$ python -q
>>> import numpy as np
>>> from numpy import linalg as LA
>>> np.set_printoptions(precision=2, suppress=True, linewidth=160, sign=" ")
>>> m1 = np.array([[0.5, -0.1, 1.5, -0.4, -1.2, -0.5, 1.2, -0.4],
...     [-0.2, 1.2, -0.9, 0.0, -0.6, 0.0, -0.7, 1.3],
...     [-1.8, 0.8, 0.8, 1.3, 0.4, 0.8, -0.7, 0.8]])
>>> m1
array([[ 0.5, -0.1,  1.5, -0.4, -1.2, -0.5,  1.2, -0.4],
       [-0.2,  1.2, -0.9,  0. , -0.6,  0. , -0.7,  1.3],
       [-1.8,  0.8,  0.8,  1.3,  0.4,  0.8, -0.7,  0.8]])
>>> LA.norm(m1, axis=1).argmax()
np.int64(2)
>>> round(float(LA.norm(m1, "nuc")), 2)
7.28
>>> round(LA.norm(m1, 1), 2), round(float(LA.norm(m1, np.inf)), 2)
(np.float64(3.2), 7.4)
>>> W0 = np.load("m.npy")
>>> W0
array([[ 0,  1,  1,  0,  0,  0,  0,  0],
       [ 2,  0,  0,  0,  0,  0,  0,  0],
       [ 1,  1,  2,  0,  0,  0,  1,  0],
       [ 0,  0,  0,  1,  1,  1,  0,  0],
       [ 0,  0,  0,  2,  2,  0,  0,  2],
       [ 0,  0,  0,  0,  1,  0,  0,  0],
       [ 1,  0,  2,  0,  0,  0,  0,  0],
       [ 0,  0,  0,  1,  2,  0,  0,  2]])
>>> # 2 blocks once reordered
>>> gram = W0.T @ W0
>>> LA.eigvalsh(gram)[::-1]
array([ 22.34,  13.12,   3.57,   1.79,   0.95,   0.73,   0.36,   0.14])
>>> (W0 @ W0.T).shape
(8, 8)
>>> left, sigma, vt = LA.svd(W0, full_matrices=False)
>>> sigma
array([ 4.73,  3.62,  1.89,  1.34,  0.97,  0.85,  0.6 ,  0.37])
>>> sigma / sigma[0]
array([ 1.  ,  0.77,  0.4 ,  0.28,  0.21,  0.18,  0.13,  0.08])
>>> np.round(vt @ vt.T, 2) + 0
array([[ 1.,  0.,  0.,  0.,  0.,  0.,  0.,  0.],
       [ 0.,  1.,  0.,  0.,  0.,  0.,  0.,  0.],
       [ 0.,  0.,  1.,  0.,  0.,  0.,  0.,  0.],
       [ 0.,  0.,  0.,  1.,  0.,  0.,  0.,  0.],
       [ 0.,  0.,  0.,  0.,  1.,  0.,  0.,  0.],
       [ 0.,  0.,  0.,  0.,  0.,  1.,  0.,  0.],
       [ 0.,  0.,  0.,  0.,  0.,  0.,  1.,  0.],
       [ 0.,  0.,  0.,  0.,  0.,  0.,  0.,  1.]])
>>> (sigma > 1e-8).sum()
np.int64(8)
>>> np.round(left.T @ W0 @ vt.T, 2) + 0
array([[ 4.73,  0.  ,  0.  ,  0.  ,  0.  ,  0.  ,  0.  ,  0.  ],
       [ 0.  ,  3.62,  0.  ,  0.  ,  0.  ,  0.  ,  0.  ,  0.  ],
       [ 0.  ,  0.  ,  1.89,  0.  ,  0.  ,  0.  ,  0.  ,  0.  ],
       [ 0.  ,  0.  ,  0.  ,  1.34,  0.  ,  0.  ,  0.  ,  0.  ],
       [ 0.  ,  0.  ,  0.  ,  0.  ,  0.97,  0.  ,  0.  ,  0.  ],
       [ 0.  ,  0.  ,  0.  ,  0.  ,  0.  ,  0.85,  0.  ,  0.  ],
       [ 0.  ,  0.  ,  0.  ,  0.  ,  0.  ,  0.  ,  0.6 ,  0.  ],
       [ 0.  ,  0.  ,  0.  ,  0.  ,  0.  ,  0.  ,  0.  ,  0.37]])
>>> np.abs(left[:, 0]).round(6).argmax()
np.int64(4)
